$ python3 -q
>>> import numpy as np
>>> np.set_printoptions(precision=2, suppress=True, linewidth=200)
>>> arr = 4 * np.eye(3) + np.ones((3, 3))
>>> arr
array([[5., 1., 1.],
       [1., 5., 1.],
       [1., 1., 5.]])
>>> Lm = np.linalg.cholesky(arr)
>>> Lm @ Lm.T
array([[5., 1., 1.],
       [1., 5., 1.],
       [1., 1., 5.]])
>>> Lm
array([[2.24, 0.  , 0.  ],
       [0.45, 2.19, 0.  ],
       [0.45, 0.37, 2.16]])
>>> np.linalg.eigvalsh(arr).min() > 0
np.True_
>>> vals, evecs = np.linalg.eigh(arr)
>>> np.unique(vals.round(6) + 0, return_counts=True)[1]
array([2, 1])
>>> np.linalg.eigvalsh(arr @ arr)
array([16., 16., 49.])
>>> np.linalg.eigvalsh(arr + 3 * np.eye(3))
array([ 7.,  7., 10.])
>>> (vals > 1e-8).sum(), (vals < -1e-8).sum()
(np.int64(3), np.int64(0))
>>> np.abs(evecs[:, -1]).round(6).argmax()
np.int64(0)
>>> np.round(evecs.T @ arr @ evecs, 2) + 0
array([[4., 0., 0.],
       [0., 4., 0.],
       [0., 0., 7.]])
>>> vals, evecs = np.linalg.eig(arr)
>>> round(float(np.prod(vals)), 2)
112.0
>>> np.sort(np.linalg.eigvals(arr @ arr))
array([16., 16., 49.])
>>> A = np.array([[0, -3], [0, 1], [1, 1], [-1, -1], [2, 2], [-3, 1]])
>>> A[:, 1] = -1 * A[:, 0]
>>> A
array([[ 0,  0],
       [ 0,  0],
       [ 1, -1],
       [-1,  1],
       [ 2, -2],
       [-3,  3]])
>>> round(float(np.linalg.norm(A[0], 1)), 2), round(float(np.linalg.norm(A[0], np.inf)), 2)
(0.0, 0.0)
>>> np.round(np.linalg.norm(A, 1), 2), round(float(np.linalg.norm(A, np.inf)), 2)
(np.float64(7.0), 6.0)
>>> np.round(np.linalg.norm(A[0] - A[4]), 2)
np.float64(2.83)
>>> np.linalg.norm(A, axis=1).argmax()
np.int64(5)
>>> np.round(np.linalg.norm(A, "nuc"), 2)
np.float64(5.48)
>>> r0 = np.array([-1, -3])
>>> np.convolve(A[4], r0)
array([-2, -4,  6])
>>> np.correlate(A[4], A[0], "full")
array([0, 0, 0])
>>> np.allclose(A[:-1].T @ np.linalg.lstsq(A[:-1].T, A[-1])[0], A[-1])
True
>>> A @ np.linalg.pinv(A) @ A
array([[ 0.,  0.],
       [ 0.,  0.],
       [ 1., -1.],
       [-1.,  1.],
       [ 2., -2.],
       [-3.,  3.]])
>>> np.unique(A.round(6), axis=0).shape
(5, 2)
>>> np.abs(np.diag(np.linalg.qr(A)[1])) > 1e-9
array([ True, False])
>>> U, s, vt = np.linalg.svd(A)
>>> evecs = vt[:(s > 1e-8).sum()]
>>> rng = np.random.default_rng(56857)
>>> vec = A[4] + 5 * A[5] + rng.integers(2) * np.eye(2)[0]
>>> vec
array([-13.,  13.])
>>> np.round(np.linalg.norm(vec - evecs.T @ evecs @ vec), 2)
np.float64(0.0)
>>> evecs.T @ evecs
array([[ 0.5, -0.5],
       [-0.5,  0.5]])
>>> np.linalg.matrix_rank(np.vstack([A, vec]))
np.int64(1)
>>> W0 = np.loadtxt("w.csv", delimiter=",")
>>> W0
array([[-1.89, -0.59,  0.05,  2.26],
       [ 1.39, -1.12, -1.55, -1.85],
       [ 1.62,  1.5 ,  0.92, -1.81],
       [-0.64,  1.86,  2.02,  1.02],
       [ 1.89,  0.44, -0.19, -2.28],
       [-1.32, -1.85, -1.36,  1.41],
       [ 1.74, -0.41, -0.97, -2.2 ],
       [-0.83,  1.72,  1.95,  1.24],
       [-1.63,  0.7 ,  1.22,  2.1 ],
       [-1.37,  1.14,  1.56,  1.84],
       [ 1.74,  1.25,  0.64, -2.  ],
       [ 0.38, -2.01, -2.08, -0.72],
       [-1.87, -0.15,  0.48,  2.29],
       [-0.17, -2.18, -2.06, -0.05],
       [-1.04,  1.54,  1.84,  1.48],
       [ 0.15,  2.17,  2.06,  0.09],
       [ 0.64, -1.86, -2.02, -1.02],
       [ 1.12, -1.45, -1.78, -1.56],
       [ 1.87,  0.75,  0.11, -2.22],
       [-0.37, -2.19, -2.01,  0.18],
       [ 0.25,  2.18,  2.04, -0.04],
       [-1.89, -0.57,  0.07,  2.26],
       [-1.18,  1.39,  1.74,  1.63],
       [ 1.36,  1.82,  1.32, -1.45],
       [ 1.68, -0.58, -1.11, -2.15],
       [-0.63, -2.17, -1.9 ,  0.51],
       [ 1.87,  0.78,  0.15, -2.21],
       [ 1.13, -1.44, -1.77, -1.58],
       [ 1.64,  1.45,  0.87, -1.85],
       [ 1.88,  0.2 , -0.43, -2.29],
       [ 1.79,  1.1 ,  0.48, -2.08]])
>>> U, s, vt = np.linalg.svd(W0)
>>> s.round(2) + 0
array([12.62, 10.94,  0.  ,  0.  ])
>>> out = U[:, :2] @ np.diag(s[:2]) @ vt[:2]
>>> np.linalg.matrix_rank(W0, rtol=0.05)
np.int64(2)
>>> round(np.abs(W0 - out).max(), 2)
np.float64(0.0)
>>> np.linalg.matrix_rank(out)
np.int64(2)
>>> np.round(np.linalg.norm(W0 - out) / np.linalg.norm(W0), 2)
np.float64(0.0)
>>> C2 = np.cov(W0, rowvar=False)
>>> np.argwhere(np.triu(np.abs(np.corrcoef(W0.T)) > 0.8, 1))
array([[0, 3],
       [1, 2]])
>>> round(float(np.corrcoef(W0[:, 0], W0[:, 1])[0, 1]), 2)
0.09
>>> np.polyfit(W0[:, 0], W0[:, 1], 1)
array([0.1 , 0.08])
>>> np.corrcoef(W0.T)
array([[ 1.  ,  0.09, -0.22, -0.99],
       [ 0.09,  1.  ,  0.95,  0.01],
       [-0.22,  0.95,  1.  ,  0.32],
       [-0.99,  0.01,  0.32,  1.  ]])
>>> C2.shape
(4, 4)
>>> Xs = W0 - W0.mean(axis=0)
>>> U, s, vt = np.linalg.svd(Xs, full_matrices=False)
>>> np.abs(vt[0]).argmax()
np.int64(3)
>>> round((s ** 2).sum() ** 2 / (s ** 4).sum(), 2)
np.float64(1.96)
>>> np.searchsorted(np.cumsum(s ** 2) / (s ** 2).sum(), 0.9) + 1
np.int64(2)
>>> np.abs(U[:, 0]).argmax()
np.int64(8)
